>>> import numpy as np
>>> np.set_printoptions(suppress=True, linewidth=160)
>>> F = np.loadtxt("dump.csv", delimiter=",")
>>> F
array([[0.02, 0.  , 1.  ],
       [0.  , 3.02, 1.  ],
       [0.  , 0.  , 1.02]])
>>> np.round(np.abs(np.linalg.svd(F)[2][-1]), 3)
array([1.   , 0.003, 0.01 ])
>>> q, Rm = np.linalg.qr(F)
>>> q.shape, Rm.shape
((3, 3), (3, 3))
>>> Rm
array([[0.02, 0.  , 1.  ],
       [0.  , 3.02, 1.  ],
       [0.  , 0.  , 1.02]])
>>> abs(Rm[0, 0]), round(np.linalg.norm(F[:, 0]), 3)
(np.float64(0.02), np.float64(0.02))
>>> t3 = np.stack([F, -1 * F, F[::-1]])
>>> t3.shape
(3, 3, 3)
>>> t3.sum(axis=0)
array([[0.  , 0.  , 1.02],
       [0.  , 3.02, 1.  ],
       [0.02, 0.  , 1.  ]])
>>> np.round(np.einsum("bij,cij->bc", t3, t3), 3)
array([[ 12.161, -12.161,  12.16 ],
       [-12.161,  12.161, -12.16 ],
       [ 12.16 , -12.16 ,  12.161]])
>>> x0 = np.array([3, 7, 9])
>>> y = F @ x0
>>> beta, lr = np.zeros(3), 1 / np.linalg.norm(F, 2) ** 2
>>> for i in range(200):
...     beta -= lr * F.T @ (F @ beta - y)
...     if i % 50 == 0: print(i, round(np.linalg.norm(F @ beta - y), 3))
... 
0 6.296
50 0.042
100 0.042
150 0.042
>>> round(np.linalg.cond(F), 3)
np.float64(225.448)
>>> cov = F.T @ F
>>> np.linalg.matrix_rank(cov)
np.int64(3)
>>> cov.round(3) + 0
array([[0.  , 0.  , 0.02],
       [0.  , 9.12, 3.02],
       [0.02, 3.02, 3.04]])
>>> np.round(np.linalg.eigvalsh(cov)[::-1], 3) + 0
array([10.365,  1.796,  0.   ])
>>> (F @ F.T).shape
(3, 3)
>>> np.allclose(cov, cov.T)
True
>>> np.round(np.linalg.svd(F, compute_uv=False) ** 2, 3) + 0
array([10.365,  1.796,  0.   ])
